In [1]: import numpy as np

In [2]: np.set_printoptions(precision=1, suppress=True, linewidth=120)

In [3]: def rnd(a):
   ...:     return np.round(a, 1) + 0
   ...: 

In [4]: arr = np.loadtxt("layer10.csv", delimiter=",")

In [5]: rnd(arr)
Out[5]: 
array([[ 2.2, -0.5,  0.4, -0.2, -0.4, -0.1,  0.3,  0.2, -0.1, -0.4,  0.5,  0.1, -0.3, -0.1],
       [-0.5,  0.7, -0.3,  0.2,  0.2,  0.4,  0.3,  0.2,  0.4, -0.1,  0. , -0.3,  0.1,  0. ],
       [ 0.4, -0.3,  2. ,  0.1,  0.1, -0.1,  0.6,  0. ,  0.3,  0.5, -0.5, -0.1,  0.4, -0.2],
       [-0.2,  0.2,  0.1,  0.9, -0.2,  0.1, -0.1,  0.3, -0.2,  0.6,  0.4,  0.3, -0.2, -0.1],
       [-0.4,  0.2,  0.1, -0.2,  1.9, -0.2,  0.3,  0.5,  0.1, -0.6,  0.3,  0.3,  0.6, -0.2],
       [-0.1,  0.4, -0.1,  0.1, -0.2,  1.9,  0.3, -0.3, -0.5,  0. ,  0. , -0.3,  0.2,  0.5],
       [ 0.3,  0.3,  0.6, -0.1,  0.3,  0.3,  1. , -0.2,  0.1,  0. ,  0.4, -0.4, -0.1, -0.3],
       [ 0.2,  0.2,  0. ,  0.3,  0.5, -0.3, -0.2,  1.4,  0.6, -0.2,  0. ,  0. , -0.6,  0.2],
       [-0.1,  0.4,  0.3, -0.2,  0.1, -0.5,  0.1,  0.6,  1.4, -0.3, -0.5, -0.3, -0.2,  0.2],
       [-0.4, -0.1,  0.5,  0.6, -0.6,  0. ,  0. , -0.2, -0.3,  1. , -0.3,  0.2, -0.3, -0.3],
       [ 0.5,  0. , -0.5,  0.4,  0.3,  0. ,  0.4,  0. , -0.5, -0.3,  1.9, -0.1,  0. ,  0.1],
       [ 0.1, -0.3, -0.1,  0.3,  0.3, -0.3, -0.4,  0. , -0.3,  0.2, -0.1,  2.5,  0.2,  0.1],
       [-0.3,  0.1,  0.4, -0.2,  0.6,  0.2, -0.1, -0.6, -0.2, -0.3,  0. ,  0.2,  1.6, -0.4],
       [-0.1,  0. , -0.2, -0.1, -0.2,  0.5, -0.3,  0.2,  0.2, -0.3,  0.1,  0.1, -0.4,  1.4]])

In [6]: U, sig, vt = np.linalg.svd(arr)

In [7]: evecs = vt[:(sig > 1e-8).sum()]

In [8]: rng = np.random.default_rng(11)

In [9]: vec = arr[4] + -2 * arr[3] + rng.integers(2) * np.eye(14)[13]

In [10]: rnd(vec)
Out[10]: array([-0.1, -0.1, -0.1, -2.1,  2.3, -0.3,  0.5, -0.1,  0.4, -1.9, -0.6, -0.4,  0.9,  0.1])

In [11]: rnd(np.diag(evecs.T @ evecs))
Out[11]: array([0.8, 0.4, 0.8, 0.5, 0.8, 0.8, 0.6, 0.7, 0.7, 0.4, 0.8, 1. , 0.8, 0.8])

In [12]: np.allclose(evecs.T @ evecs @ vec, vec)
Out[12]: True
